$ ipython --no-banner

In [1]: import numpy as np

In [2]: import numpy.linalg as la

In [3]: np.set_printoptions(suppress=True, linewidth=120)

In [4]: F = np.load("test12.npy")

In [5]: F
Out[5]: 
array([[ 0,  0,  2,  0],
       [ 0,  0, -1,  0],
       [-2,  1,  0,  0],
       [ 0,  0,  0,  0]])

In [6]: print(round(float(la.norm(F, 2) / la.norm(F)), 2))
0.71

In [7]: x0 = np.array([3, -1, -1, 2])

In [8]: h1 = np.maximum(F @ x0, 0)

In [9]: np.round(np.tanh(F @ x0), 2)
Out[9]: array([-0.96,  0.76, -1.  ,  0.  ])

In [10]: np.maximum(F @ (3 * x0), 0)
Out[10]: array([0, 3, 0, 0])

In [11]: h1
Out[11]: array([0, 1, 0, 0])

In [12]: round(float(np.trace(la.pinv(F) @ F)), 2)
Out[12]: 2.0

In [13]: np.unique(F.round(6), axis=0).shape
Out[13]: (4, 4)

In [14]: print(np.round(F @ la.pinv(F) @ F, 2))
[[ 0.  0.  2.  0.]
 [ 0.  0. -1.  0.]
 [-2.  1.  0.  0.]
 [ 0.  0.  0.  0.]]

In [15]: np.allclose(F[:-1].T @ la.lstsq(F[:-1].T, F[-1])[0], F[-1])
Out[15]: True

In [16]: np.kron(np.eye(2, dtype=int), F)
Out[16]: 
array([[ 0,  0,  2,  0,  0,  0,  0,  0],
       [ 0,  0, -1,  0,  0,  0,  0,  0],
       [-2,  1,  0,  0,  0,  0,  0,  0],
       [ 0,  0,  0,  0,  0,  0,  0,  0],
       [ 0,  0,  0,  0,  0,  0,  2,  0],
       [ 0,  0,  0,  0,  0,  0, -1,  0],
       [ 0,  0,  0,  0, -2,  1,  0,  0],
       [ 0,  0,  0,  0,  0,  0,  0,  0]])

In [17]: round(float(la.det(2 * F)), 2), round(la.det(F), 2)
Out[17]: (0.0, np.float64(0.0))

In [18]: np.round(la.eigvals(F), 2) + 0
Out[18]: array([0.+2.24j, 0.-2.24j, 0.+0.j  , 0.+0.j  ])

In [19]: np.einsum("ij,ji->", F, F)
Out[19]: np.int64(-10)

In [20]: x0 = np.array([-7, 3, 1, 8])

In [21]: x0 @ F @ x0
Out[21]: np.int64(0)

In [22]: Q = la.solve(np.eye(4) - F, np.eye(4) + F)

In [23]: np.round(Q @ Q.T, 2) + 0
Out[23]: 
array([[1., 0., 0., 0.],
       [0., 1., 0., 0.],
       [0., 0., 1., 0.],
       [0., 0., 0., 1.]])

In [24]: arr = np.loadtxt("x.csv", delimiter=",")

In [25]: arr
Out[25]: 
array([[-4., -6., -3., -3.],
       [ 8., 10.,  3.,  5.],
       [-6., -6., -1., -3.],
       [-4., -4.,  0., -2.]])

In [26]: print(np.einsum("ii->", arr))
3.0

In [27]: np.round(np.poly(arr), 2) + 0
Out[27]: array([ 1., -3.,  0.,  4.,  0.])

In [28]: round(la.det(arr[::-1]), 2)
Out[28]: np.float64(0.0)

In [29]: round(float(la.det(2 * arr)), 2), np.round(la.det(arr), 2)
Out[29]: (-0.0, np.float64(-0.0))

In [30]: print(np.einsum("ij,ji->", arr, arr))
9.0

In [31]: np.kron(np.eye(2, dtype=int), arr)
Out[31]: 
array([[-4., -6., -3., -3., -0., -0., -0., -0.],
       [ 8., 10.,  3.,  5.,  0.,  0.,  0.,  0.],
       [-6., -6., -1., -3., -0., -0., -0., -0.],
       [-4., -4.,  0., -2., -0., -0.,  0., -0.],
       [-0., -0., -0., -0., -4., -6., -3., -3.],
       [ 0.,  0.,  0.,  0.,  8., 10.,  3.,  5.],
       [-0., -0., -0., -0., -6., -6., -1., -3.],
       [-0., -0.,  0., -0., -4., -4.,  0., -2.]])

In [32]: np.round(la.eigvals(arr), 2) + 0
Out[32]: array([-1.,  0.,  2.,  2.])

In [33]: rk = la.matrix_rank(arr)

In [34]: print(rk)
3

In [35]: N = la.svd(arr)[2][rk:].T

In [36]: print([int(la.matrix_rank(arr[:i])) for i in range(1, len(arr) + 1)])
[1, 2, 3, 3]

In [37]: print([int(la.matrix_rank(arr[:, :j + 1])) for j in range(4)])
[1, 2, 3, 3]

In [38]: la.matrix_rank(arr.T @ arr), la.matrix_rank(arr @ arr.T)
Out[38]: (np.int64(3), np.int64(3))

In [39]: np.allclose(arr @ N, 0)
Out[39]: True

In [40]: np.round(N[:, 0] / N[np.abs(N[:, 0]).round(6).argmax(), 0], 2) + 0
Out[40]: array([ 0. , -0.5,  0. ,  1. ])

In [41]: la.cond(arr) > 100
Out[41]: np.True_

In [42]: [round(float(x), 2) for x in la.svd(arr, compute_uv=False)[:3]]
Out[42]: [19.5, 2.36, 0.34]

In [43]: round(float(la.norm(arr, 2) / la.norm(arr)), 2)
Out[43]: 0.99

In [44]: np.argsort(-la.norm(arr, axis=0).round(6), kind="stable")[:3]
Out[44]: array([1, 0, 3])

In [45]: out = arr[0, 0] * arr[1:] - np.outer(arr[1:, 0], arr[0])

In [46]: out
Out[46]: 
array([[  0.,   8.,  12.,   4.],
       [  0., -12., -14.,  -6.],
       [  0.,  -8., -12.,  -4.]])

In [47]: la.matrix_rank(out), la.matrix_rank(arr)
Out[47]: (np.int64(2), np.int64(3))

In [48]: np.flatnonzero(~out.round(6).any(axis=1))
Out[48]: array([], dtype=int64)

In [49]: arr[:, 0] / arr[0, 0]
Out[49]: array([ 1. , -2. ,  1.5,  1. ])

In [50]: A = np.loadtxt("block19.csv", delimiter=",")

In [51]: A
Out[51]: 
array([[2., 3., 1.],
       [2., 0., 2.],
       [2., 0., 0.],
       [3., 1., 0.]])

In [52]: cov = A.T @ A

In [53]: print(np.round(la.svd(A, compute_uv=False) ** 2, 2))
[28.  5.  3.]

In [54]: (A @ A.T).shape
Out[54]: (4, 4)

In [55]: np.round(la.eigvalsh(cov)[::-1], 2)
Out[55]: array([28.,  5.,  3.])

In [56]: la.matrix_rank(cov)
Out[56]: np.int64(3)

In [57]: Q, V = la.qr(A[:, :2])[0], la.qr(A[:, 2:])[0]

In [58]: sig = la.svd(Q.T @ V, compute_uv=False)

In [59]: sig.round(2)
Out[59]: array([0.59])

In [60]: np.round(np.degrees(np.arccos(sig.clip(0, 1))), 2)
Out[60]: array([53.8])

In [61]: round(la.norm(Q @ Q.T - V @ V.T, 2), 2)
Out[61]: np.float64(1.0)

In [62]: (sig > 0.9).sum()
Out[62]: np.int64(0)

In [63]: A.sum(axis=0)
Out[63]: array([9., 4., 3.])

In [64]: Uu, sig, vt = la.svd(A, full_matrices=False)

In [65]: np.sqrt((sig ** 2).sum()), np.round(la.norm(A), 2)
Out[65]: (np.float64(6.0), np.float64(6.0))

In [66]: np.allclose(Uu * sig @ vt, A)
Out[66]: True

In [67]: (sig > 1e-8).sum()
Out[67]: np.int64(3)

In [68]: print(np.round(sig / sig[0], 2))
[1.   0.42 0.33]

In [69]: x0 = np.array([-2, 2, -2, 3])

In [70]: h1 = np.maximum(arr @ x0, 0)

In [71]: arr * (h1 > 1e-9)[:, None]
Out[71]: 
array([[-0., -0., -0., -0.],
       [ 8., 10.,  3.,  5.],
       [-0., -0., -0., -0.],
       [-0., -0.,  0., -0.]])

In [72]: np.flatnonzero(h1 > 1e-9)
Out[72]: array([1])

In [73]: np.maximum(arr @ (3 * x0), 0)
Out[73]: array([ 0., 39.,  0.,  0.])

In [74]: J = np.load("out6.npy")

In [75]: J
Out[75]: 
array([[0.12, 0.25, 0.38, 0.25],
       [0.26, 0.35, 0.35, 0.04],
       [0.  , 0.75, 0.25, 0.  ],
       [0.29, 0.21, 0.29, 0.21]])

In [76]: Q, V = la.qr(J[:, :3])[0], la.qr(J[:, 3:])[0]

In [77]: sig = la.svd(Q.T @ V, compute_uv=False)

In [78]: print((sig > 0.9).sum())
1

In [79]: sig.round(2)
Out[79]: array([0.91])

In [80]: round(la.norm(Q @ Q.T - V @ V.T, 2), 2)
Out[80]: np.float64(1.0)

In [81]: np.round(np.degrees(np.arccos(sig.clip(0, 1))), 2)
Out[81]: array([24.05])

In [82]: x0 = np.array([-1, -1, 5, 3])

In [83]: print(np.sign((J @ x0).round(6)))
[1. 1. 1. 1.]

In [84]: np.round(J @ (2 * x0), 2)
Out[84]: array([4.56, 2.52, 1.  , 3.16])

In [85]: np.round((J * x0).sum(axis=1), 2)
Out[85]: array([2.28, 1.26, 0.5 , 1.58])

In [86]: (J @ x0).argmax()
Out[86]: np.int64(0)

In [87]: J @ np.eye(4)[2]
Out[87]: array([0.38, 0.35, 0.25, 0.29])

In [88]: J * x0
Out[88]: 
array([[-0.12, -0.25,  1.9 ,  0.75],
       [-0.26, -0.35,  1.75,  0.12],
       [-0.  , -0.75,  1.25,  0.  ],
       [-0.29, -0.21,  1.45,  0.63]])

In [89]: rng = np.random.default_rng(8)

In [90]: out = J + rng.integers(-2, 3, (4, 2)) @ rng.integers(-2, 3, (2, 4))

In [91]: out
Out[91]: 
array([[ 1.12,  2.25, -0.62,  0.25],
       [-0.74, -1.65,  0.35, -0.96],
       [-2.  , -3.25,  5.25,  3.  ],
       [ 1.29,  2.21, -2.71, -1.79]])

In [92]: print(np.abs(out - J).sum(axis=1))
[ 4.  4. 14.  8.]

In [93]: out - J
Out[93]: 
array([[ 1.,  2., -1.,  0.],
       [-1., -2.,  0., -1.],
       [-2., -4.,  5.,  3.],
       [ 1.,  2., -3., -2.]])

In [94]: print(np.round(la.svd(out - J, compute_uv=False), 2) + 0)
[8.77 2.65 0.   0.  ]

In [95]: J @ np.ones(4)
Out[95]: array([1., 1., 1., 1.])

In [96]: np.round(la.matrix_power(J, 2), 2)
Out[96]: 
array([[0.15, 0.45, 0.3 , 0.09],
       [0.13, 0.46, 0.32, 0.09],
       [0.2 , 0.45, 0.32, 0.03],
       [0.15, 0.41, 0.32, 0.12]])

In [97]: np.round(np.sort(np.abs(la.eigvals(J)))[::-1], 2)
Out[97]: array([1.  , 0.22, 0.19, 0.19])

In [98]: p = np.eye(4)[0]

In [99]: for _ in range(7):
    ...:     p = p @ J
    ...:     print(p.round(2))
    ...: 
[0.12 0.25 0.38 0.25]
[0.15 0.45 0.3  0.09]
[0.16 0.44 0.32 0.08]
[0.16 0.45 0.32 0.07]
[0.16 0.45 0.32 0.07]
[0.16 0.45 0.32 0.07]
[0.16 0.45 0.32 0.07]

In [100]: E = np.load("data.npy")

In [101]: print(E)
[[2 0 0 0]
 [0 5 0 0]
 [0 0 5 0]
 [0 0 0 3]]

In [102]: evals, V = la.eig(E)

In [103]: E @ V[:, 0] - evals[0] * V[:, 0]
Out[103]: array([0., 0., 0., 0.])

In [104]: np.round(np.sort(la.eigvals(la.inv(E))), 2)
Out[104]: array([0.2 , 0.2 , 0.33, 0.5 ])

In [105]: Uu, sig, vt = la.svd(E, full_matrices=False)

In [106]: print(np.allclose(Uu * sig @ vt, E))
True

In [107]: print(np.round(np.cumsum(sig ** 2) / np.sum(sig ** 2), 2))
[0.4  0.79 0.94 1.  ]

In [108]: print(sig)
[5. 5. 3. 2.]

In [109]: sig / sig[0]
Out[109]: array([1. , 1. , 0.6, 0.4])

In [110]: Uu.T @ E @ vt.T
Out[110]: 
array([[5., 0., 0., 0.],
       [0., 5., 0., 0.],
       [0., 0., 3., 0.],
       [0., 0., 0., 2.]])

In [111]: X = np.array([[-3.0, 1.0, 0.0], [0.0, -3.0, 1.0], [0.0, 0.0, -3.0]])

In [112]: Uu, sig, vt = la.svd(X, full_matrices=False)

In [113]: print((sig > 1e-8).sum())
3

In [114]: np.round(np.abs(vt[0]), 2)
Out[114]: array([0.43, 0.72, 0.54])

In [115]: print(np.round(vt @ vt.T, 2) + 0)
[[1. 0. 0.]
 [0. 1. 0.]
 [0. 0. 1.]]

In [116]: np.allclose(Uu * sig @ vt, X)
Out[116]: True

In [117]: evals, V = la.eig(X)

In [118]: np.round(np.sort(la.eigvals(la.inv(X))), 2)
Out[118]: array([-0.33, -0.33, -0.33])

In [119]: X @ V[:, 0] - evals[0] * V[:, 0]
Out[119]: array([0., 0., 0.])

In [120]: out = arr / np.sqrt((arr ** 2).mean(axis=1, keepdims=True))

In [121]: la.matrix_rank(arr - arr.mean(axis=1, keepdims=True))
Out[121]: np.int64(3)

In [122]: arr - arr.mean(axis=1, keepdims=True)
Out[122]: 
array([[ 0. , -2. ,  1. ,  1. ],
       [ 1.5,  3.5, -3.5, -1.5],
       [-2. , -2. ,  3. ,  1. ],
       [-1.5, -1.5,  2.5,  0.5]])

In [123]: data = np.load("run4.npy")

In [124]: data
Out[124]: 
array([[0., 0., 9.],
       [0., 0., 2.],
       [9., 2., 0.]])

In [125]: rk = la.matrix_rank(data)

In [126]: rk
Out[126]: np.int64(2)

In [127]: N = la.svd(data)[2][rk:].T

In [128]: print([int(la.matrix_rank(data[:, :j + 1])) for j in range(3)])
[1, 1, 2]

In [129]: la.matrix_rank(data.T @ data), la.matrix_rank(data @ data.T)
Out[129]: (np.int64(2), np.int64(2))

In [130]: np.round(N @ N.T, 2)
Out[130]: 
array([[ 0.05, -0.21,  0.  ],
       [-0.21,  0.95,  0.  ],
       [ 0.  ,  0.  ,  0.  ]])

In [131]: print([int(la.matrix_rank(data[:i])) for i in range(1, len(data) + 1)])
[1, 1, 2]

In [132]: round(la.det(2 * data), 2), round(la.det(data), 2)
Out[132]: (np.float64(0.0), np.float64(0.0))

In [133]: Uu, sig, vt = la.svd(data)

In [134]: V = vt[:(sig > 1e-8).sum()]

In [135]: x0 = data[2] + 4 * data[0] + rng.integers(2) * np.eye(3)[2]

In [136]: print(x0)
[ 9.  2. 36.]

In [137]: np.round(V.T @ V, 2)
Out[137]: 
array([[0.95, 0.21, 0.  ],
       [0.21, 0.05, 0.  ],
       [0.  , 0.  , 1.  ]])

In [138]: la.matrix_rank(np.vstack([data, x0]))
Out[138]: np.int64(2)

In [139]: print(np.round(la.norm(x0 - V.T @ V @ x0), 2))
0.0

In [140]: np.argsort(-la.norm(data, axis=0).round(6), kind="stable")[:3]
Out[140]: array([2, 0, 1])

In [141]: [round(float(x), 2) for x in la.svd(data, compute_uv=False)[:3]]
Out[141]: [9.22, 9.22, 0.0]

In [142]: la.matrix_rank(data, rtol=0.1)
Out[142]: np.int64(2)
